In [1]: import numpy as np

In [2]: np.set_printoptions(precision=3, suppress=True, linewidth=100)

In [3]: rnd = lambda a: np.round(a, 3) + 0

In [4]: F = np.array([[-2.0, 1.0, 0.0, 0.0, 0.0],
   ...:     [0.0, -2.0, 1.0, 0.0, 0.0],
   ...:     [0.0, 0.0, -2.0, 1.0, 0.0],
   ...:     [0.0, 0.0, 0.0, -2.0, 1.0],
   ...:     [0.0, 0.0, 0.0, 0.0, -2.0]])

In [5]: O, evecs = np.linalg.qr(F[:, :2])[0], np.linalg.qr(F[:, 2:])[0]

In [6]: sv = np.linalg.svd(O.T @ evecs, compute_uv=False)

In [7]: print(rnd(np.linalg.norm(O @ O.T - evecs @ evecs.T, 2)))
1.0

In [8]: print(rnd(sv))
[0.497 0.   ]

In [9]: Y = np.inv(F)
AttributeError: module 'numpy' has no attribute 'inv'


In [10]: Y = np.linalg.inv(F)

In [11]: rnd(np.linalg.cond(F))
Out[11]: np.float64(2.436)

In [12]: print((np.abs(Y) > 1e-9).astype(int))
[[1 1 1 1 1]
 [0 1 1 1 1]
 [0 0 1 1 1]
 [0 0 0 1 1]
 [0 0 0 0 1]]

In [13]: rng = np.random.default_rng(24)

In [14]: labels = rng.permutation(5)

In [15]: Y = F[:, labels] * rng.choice([-1, 1], 5)

In [16]: print(Y)
[[ 0. -0.  1.  0. -2.]
 [ 0. -1. -2.  0.  0.]
 [ 1.  2.  0.  0.  0.]
 [-2. -0.  0.  1.  0.]
 [ 0. -0.  0. -2.  0.]]

In [17]: U, _, VT = np.linalg.svd(F.T @ Y)

In [18]: rnd(np.linalg.lstsq(F, Y)[0])
Out[18]: 
array([[ 0.,  0.,  0.,  0.,  1.],
       [ 0.,  0.,  1.,  0.,  0.],
       [ 0., -1.,  0.,  0.,  0.],
       [ 1.,  0.,  0.,  0.,  0.],
       [ 0.,  0.,  0.,  1.,  0.]])

In [19]: labels
Out[19]: array([3, 2, 1, 4, 0])

In [20]: O, r_ = np.linalg.qr(Y)

In [21]: O.shape, r_.shape
Out[21]: ((5, 5), (5, 5))

In [22]: rnd(r_)
Out[22]: 
array([[-2.236, -0.894,  0.   ,  0.894,  0.   ],
       [ 0.   ,  2.049,  0.976,  0.39 ,  0.   ],
       [ 0.   ,  0.   ,  2.012, -0.189, -0.994],
       [ 0.   ,  0.   ,  0.   , -2.003,  0.094],
       [ 0.   ,  0.   ,  0.   ,  0.   , -1.733]])

In [23]: np.allclose(r_.T @ r_, Y.T @ Y)
Out[23]: True

In [24]: vec = np.array([0, 4, 3, -1, -4])

In [25]: target = F @ vec

In [26]: print(target)
[ 4. -5. -7. -2.  8.]

In [27]: rnd(np.linalg.solve(F, 3 * target))
Out[27]: array([  0.,  12.,   9.,  -3., -12.])

In [28]: rnd(np.linalg.solve(F, target))
Out[28]: array([ 0.,  4.,  3., -1., -4.])

In [29]: r0 = np.array([0, 1, 6, -1, -5, -1])

In [30]: X = 3 * np.eye(6) + np.outer(r0, r0)

In [31]: X
Out[31]: 
array([[  3.,   0.,   0.,   0.,   0.,   0.],
       [  0.,   4.,   6.,  -1.,  -5.,  -1.],
       [  0.,   6.,  39.,  -6., -30.,  -6.],
       [  0.,  -1.,  -6.,   4.,   5.,   1.],
       [  0.,  -5., -30.,   5.,  28.,   5.],
       [  0.,  -1.,  -6.,   1.,   5.,   4.]])

In [32]: Lm = np.linalg.cholesky(X)

In [33]: np.linalg.eigvalsh(X).min() > 0
Out[33]: np.True_

In [34]: rnd(Lm @ Lm.T)
Out[34]: 
array([[  3.,   0.,   0.,   0.,   0.,   0.],
       [  0.,   4.,   6.,  -1.,  -5.,  -1.],
       [  0.,   6.,  39.,  -6., -30.,  -6.],
       [  0.,  -1.,  -6.,   4.,   5.,   1.],
       [  0.,  -5., -30.,   5.,  28.,   5.],
       [  0.,  -1.,  -6.,   1.,   5.,   4.]])

In [35]: rnd(Lm)
Out[35]: 
array([[ 1.732,  0.   ,  0.   ,  0.   ,  0.   ,  0.   ],
       [ 0.   ,  2.   ,  0.   ,  0.   ,  0.   ,  0.   ],
       [ 0.   ,  3.   ,  5.477,  0.   ,  0.   ,  0.   ],
       [ 0.   , -0.5  , -0.822,  1.754,  0.   ,  0.   ],
       [ 0.   , -2.5  , -4.108,  0.214,  2.198,  0.   ],
       [ 0.   , -0.5  , -0.822,  0.043,  0.166,  1.745]])

In [36]: rnd(np.diag(Lm) ** 2)
Out[36]: array([ 3.   ,  4.   , 30.   ,  3.075,  4.829,  3.045])

In [37]: rnd(np.prod(np.diag(Lm)) ** 2), rnd(np.linalg.det(X))
Out[37]: (np.float64(16281.0), np.float64(16281.0))

In [38]: Y = Lm / np.sqrt((Lm ** 2).mean(axis=1, keepdims=True))

In [39]: np.linalg.matrix_rank(Y) == np.linalg.matrix_rank(Lm)
Out[39]: np.True_

In [40]: ev, evecs = np.linalg.eigvalsh(X)
ValueError: too many values to unpack (expected 2)


In [41]: ev, evecs = np.linalg.eigh(X)

In [42]: rnd(evecs @ np.diag(ev) @ evecs.T)
Out[42]: 
array([[  3.,   0.,   0.,   0.,   0.,   0.],
       [  0.,   4.,   6.,  -1.,  -5.,  -1.],
       [  0.,   6.,  39.,  -6., -30.,  -6.],
       [  0.,  -1.,  -6.,   4.,   5.,   1.],
       [  0.,  -5., -30.,   5.,  28.,   5.],
       [  0.,  -1.,  -6.,   1.,   5.,   4.]])

In [43]: print(rnd(np.linalg.eigvalsh(X + 5 * np.eye(6))))
[ 8.  8.  8.  8.  8. 72.]

In [44]: np.abs(evecs[:, -1]).round(6).argmax()
Out[44]: np.int64(2)

In [45]: np.unique(ev.round(6) + 0, return_counts=True)[1]
Out[45]: array([5, 1])

In [46]: rnd(ev)
Out[46]: array([ 3.,  3.,  3.,  3.,  3., 67.])

In [47]: rnd(np.linalg.eigvalsh(X @ X))
Out[47]: array([   9.,    9.,    9.,    9.,    9., 4489.])

In [48]: (ev > 1e-8).sum(), (ev < -1e-8).sum()
Out[48]: (np.int64(6), np.int64(0))

In [49]: U, sv, VT = np.linalg.svd(X)

In [50]: np.argmax(sv[:-1] / (sv[1:] + 1e-6)) + 1
Out[50]: np.int64(1)

In [51]: Y = U[:, :1] @ np.diag(sv[:1]) @ VT[:1]

In [52]: print(np.linalg.matrix_rank(Y))
1

In [53]: rnd(Y)
Out[53]: 
array([[  0.   ,   0.   ,   0.   ,   0.   ,   0.   ,   0.   ],
       [  0.   ,   1.047,   6.281,  -1.047,  -5.234,  -1.047],
       [  0.   ,   6.281,  37.687,  -6.281, -31.406,  -6.281],
       [  0.   ,  -1.047,  -6.281,   1.047,   5.234,   1.047],
       [  0.   ,  -5.234, -31.406,   5.234,  26.172,   5.234],
       [  0.   ,  -1.047,  -6.281,   1.047,   5.234,   1.047]])

In [54]: rnd(np.linalg.norm(X - Y) / np.linalg.norm(X))
Out[54]: np.float64(0.1)

In [55]: feats = np.array([[1, -2, 4, -8],
    ...:     [1, -1, 1, -1],
    ...:     [1, 0, 0, 0],
    ...:     [1, 1, 1, 1],
    ...:     [1, 2, 4, 8]])

In [56]: r0 = np.array([-7, -5])

In [57]: np.convolve(feats[3], r0)
Out[57]: array([ -7, -12, -12, -12,  -5])

In [58]: print(np.correlate(feats[3], feats[0], "full"))
[-8 -4 -6 -5  3 -1  1]

In [59]: np.array([np.convolve(row, r0, "same") for row in feats])
Out[59]: 
array([[ -7,   9, -18,  36],
       [ -7,   2,  -2,   2],
       [ -7,  -5,   0,   0],
       [ -7, -12, -12, -12],
       [ -7, -19, -38, -76]])

In [60]: O, evecs = np.linalg.qr(feats[:, :2])[0], np.linalg.qr(feats[:, 2:])[0]

In [61]: sv = np.linalg.svd(O.T @ evecs, compute_uv=False)

In [62]: rnd(np.linalg.norm(O @ O.T - evecs @ evecs.T, 2))
Out[62]: np.float64(0.642)

In [63]: print(rnd(np.degrees(np.arccos(sv.clip(0, 1)))))
[19.44  39.918]

In [64]: (sv > 0.9).sum()
Out[64]: np.int64(1)

In [65]: proj = feats @ np.linalg.solve(feats.T @ feats, feats.T)

In [66]: print(rnd(proj @ feats[:, 3]))
[-8. -1.  0.  1.  8.]

In [67]: rnd(np.diag(proj))
Out[67]: array([0.986, 0.771, 0.486, 0.771, 0.986])

In [68]: rnd(np.linalg.eigvalsh(proj))
Out[68]: array([0., 1., 1., 1., 1.])

In [69]: np.trace(proj)
Out[69]: np.float64(4.0)

In [70]: rnd(proj)
Out[70]: 
array([[ 0.986,  0.057, -0.086,  0.057, -0.014],
       [ 0.057,  0.771,  0.343, -0.229,  0.057],
       [-0.086,  0.343,  0.486,  0.343, -0.086],
       [ 0.057, -0.229,  0.343,  0.771,  0.057],
       [-0.014,  0.057, -0.086,  0.057,  0.986]])

In [71]: np.allclose(proj @ proj, proj)
Out[71]: True
